$ ipython --no-banner

In [1]: import numpy as np

In [2]: np.set_printoptions(precision=3, suppress=True, linewidth=200)

In [3]: rng = np.random.default_rng(59)

In [4]: arr = rng.normal(size=(12, 3))

In [5]: arr = 20 * arr / np.linalg.norm(arr, axis=1, keepdims=True)

In [6]: arr
Out[6]: 
array([[ -7.467,  11.882,  14.25 ],
       [ -0.293, -16.914, -10.67 ],
       [ -0.781,  -8.982,  17.853],
       [  4.268,  17.182,   9.303],
       [ 16.958,   0.635, -10.584],
       [ 15.871,  -6.251, -10.443],
       [ 11.866, -10.628, -12.093],
       [ 18.259,   6.393,  -5.075],
       [ -5.759, -14.797,  12.161],
       [  3.516,  12.   ,  15.609],
       [ -7.183,  17.732,   5.829],
       [  6.221, -17.407,   7.634]])

In [7]: D = np.linalg.norm(arr[:, None] - arr[None], axis=-1)

In [8]: D[8]
Out[8]: array([26.814, 23.572,  9.538, 33.636, 35.659, 32.432, 30.27 , 36.372,  0.   , 28.565, 33.17 , 13.07 ])

In [9]: D[:5, :5]
Out[9]: 
array([[ 0.   , 38.751, 22.203, 13.794, 36.603],
       [38.751,  0.   , 29.609, 39.778, 24.608],
       [22.203, 29.609,  0.   , 27.985, 34.869],
       [13.794, 39.778, 27.985,  0.   , 28.816],
       [36.603, 24.608, 34.869, 28.816,  0.   ]])

In [10]: np.linalg.matrix_rank(D ** 2)
Out[10]: np.int64(4)

In [11]: D[8].round(6).argsort(kind="stable")[:4]
Out[11]: array([ 8,  2, 11,  1])

In [12]: np.linalg.norm(arr - arr.mean(axis=0), axis=1)
Out[12]: array([20.9  , 21.607, 17.969, 19.086, 18.266, 18.231, 19.288, 17.303, 19.801, 18.105, 22.148, 17.402])

In [13]: x = np.array([-3, 0, -5])

In [14]: y = arr @ x

In [15]: np.round(np.linalg.pinv(arr) @ arr, 3) + 0
Out[15]: 
array([[1., 0., 0.],
       [0., 1., 0.],
       [0., 0., 1.]])

In [16]: y
Out[16]: array([-48.849,  54.227, -86.92 , -59.32 ,   2.048,   4.602,  24.864, -29.402, -43.531, -88.594,  -7.597, -56.836])

In [17]: y = y + 0.3 * rng.normal(size=12)

In [18]: y
Out[18]: array([-48.937,  54.061, -86.906, -59.464,   1.954,   4.37 ,  24.668, -29.395, -42.997, -89.057,  -8.329, -56.883])

In [19]: beta, *_ = np.linalg.lstsq(arr, y)

In [20]: [round(float(np.linalg.norm(np.linalg.solve(arr.T @ arr + lam * np.eye(3), arr.T @ y))), 2) for lam in (0, 1, 10, 100)]
Out[20]: [5.83, 5.83, 5.76, 5.17]

In [21]: data = np.load("dump.npy")

In [22]: data
Out[22]: 
array([[-3,  2, -2,  2],
       [-3,  2, -2,  2],
       [ 1,  0, -3, -1],
       [-1, -1, -2, -1],
       [ 1, -3,  3, -2]])

In [23]: np.linalg.cond(data) > 100
Out[23]: np.True_

In [24]: [round(float(x), 3) for x in np.linalg.svd(data, compute_uv=False)[:3]]
Out[24]: [7.868, 3.899, 2.425]

In [25]: np.argsort(-np.linalg.norm(data, axis=0).round(6), kind="stable")[:3]
Out[25]: array([2, 0, 1])

In [26]: np.round(np.linalg.norm(data, 2) / np.linalg.norm(data), 3)
Out[26]: np.float64(0.864)

In [27]: K = np.array([[1, 1, 1, 1, -1, -1, -1, -1],
    ...:     [1, 1, -1, -1, 1, 1, -1, -1],
    ...:     [1, -1, -1, 1, 1, -1, -1, 1],
    ...:     [1, -1, -1, 1, -1, 1, 1, -1]])

In [28]: G = K.T @ K

In [29]: np.trace(G), (K ** 2).sum()
Out[29]: (np.int64(32), np.int64(32))

In [30]: np.linalg.svd(K, compute_uv=False) ** 2
Out[30]: array([8., 8., 8., 8.])

In [31]: np.round(np.linalg.eigvalsh(G)[::-1], 3) + 0
Out[31]: array([8., 8., 8., 8., 0., 0., 0., 0.])

In [32]: np.linalg.matrix_rank(G)
Out[32]: np.int64(4)

In [33]: np.allclose(G, G.T)
Out[33]: True

In [34]: (K @ K.T).shape
Out[34]: (4, 4)

In [35]: np.diag(G)
Out[35]: array([4, 4, 4, 4, 4, 4, 4, 4])

In [36]: np.unique(data.round(6), axis=0).shape
Out[36]: (4, 4)

In [37]: np.abs(np.diag(np.linalg.qr(data)[1])) > 1e-9
Out[37]: array([ True,  True,  True, False])

In [38]: np.linalg.lstsq(data[:-1].T, data[-1])[2]
Out[38]: np.int32(3)

In [39]: np.round(data @ np.linalg.pinv(data) @ data, 3) + 0
Out[39]: 
array([[-3.,  2., -2.,  2.],
       [-3.,  2., -2.,  2.],
       [ 1.,  0., -3., -1.],
       [-1., -1., -2., -1.],
       [ 1., -3.,  3., -2.]])

In [40]: F = np.load("x.npy")

In [41]: F
Out[41]: 
array([[-4,  0,  0,  0,  0],
       [ 0, -2,  0,  0,  0],
       [ 0,  0,  5,  0,  0],
       [ 0,  0,  0,  4,  0],
       [ 0,  0,  0,  0,  4]])

In [42]: evals, V = np.linalg.eigh(F)

In [43]: np.linalg.svd(F, compute_uv=False)
Out[43]: array([5., 4., 4., 4., 2.])

In [44]: np.unique(evals.round(6) + 0, return_counts=True)[1]
Out[44]: array([1, 1, 2, 1])

In [45]: np.linalg.eigvalsh(F + 4 * np.eye(5))
Out[45]: array([0., 2., 8., 8., 9.])

In [46]: V.T @ V
Out[46]: 
array([[1., 0., 0., 0., 0.],
       [0., 1., 0., 0., 0.],
       [0., 0., 1., 0., 0.],
       [0., 0., 0., 1., 0.],
       [0., 0., 0., 0., 1.]])

In [47]: evals.sum(), np.trace(F)
Out[47]: (np.float64(7.0), np.int64(7))

In [48]: V @ np.diag(evals) @ V.T
Out[48]: 
array([[-4.,  0.,  0.,  0.,  0.],
       [ 0., -2.,  0.,  0.,  0.],
       [ 0.,  0.,  5.,  0.,  0.],
       [ 0.,  0.,  0.,  4.,  0.],
       [ 0.,  0.,  0.,  0.,  4.]])

In [49]: evals
Out[49]: array([-4., -2.,  4.,  4.,  5.])

In [50]: M2 = F / np.linalg.norm(F, axis=1, keepdims=True)

In [51]: G = M2 @ M2.T

In [52]: (np.abs(G) > 0.9).astype(int)
Out[52]: 
array([[1, 0, 0, 0, 0],
       [0, 1, 0, 0, 0],
       [0, 0, 1, 0, 0],
       [0, 0, 0, 1, 0],
       [0, 0, 0, 0, 1]])

In [53]: np.linalg.norm(M2, axis=1)
Out[53]: array([1., 1., 1., 1., 1.])

In [54]: G
Out[54]: 
array([[1., 0., 0., 0., 0.],
       [0., 1., 0., 0., 0.],
       [0., 0., 1., 0., 0.],
       [0., 0., 0., 1., 0.],
       [0., 0., 0., 0., 1.]])

In [55]: X = np.load("run16.npy")

In [56]: X
Out[56]: 
array([[ 3,  2, -5, -3,  2,  3,  5, -2,  1],
       [-5,  1, -3,  0,  5, -4,  1, -4, -2],
       [ 1,  4,  5,  1, -1,  0,  0,  3,  4],
       [-1,  3,  5, -4, -2, -1,  1, -1,  1],
       [-2,  0,  4,  3,  1, -5, -2, -5,  4],
       [-5,  0, -3, -1,  1, -5, -4,  3,  1],
       [-5, -4, -5,  1, -4,  2, -2, -2,  1],
       [-5, -3,  2,  2,  5, -4,  4,  0, -1],
       [-5, -2,  2,  1,  0,  5,  1,  2,  0]])

In [57]: x = np.array([2, 3, 2, 2, 3, 5, 3, 3, 5])

In [58]: y = X @ x

In [59]: beta, lr = np.zeros(9), 1 / np.linalg.norm(X, 2) ** 2

In [60]: for i in range(150):
    ...:     beta -= lr * X.T @ (X @ beta - y)
    ...:     if i % 50 == 0: print(i, round(np.linalg.norm(X @ beta - y), 3))
    ...: 
0 40.886
50 1.051
100 0.572

In [61]: beta
Out[61]: array([1.974, 3.088, 1.968, 2.103, 2.888, 4.951, 3.086, 3.014, 4.938])

In [62]: round(float(np.linalg.cond(X)), 3)
Out[62]: 9.651
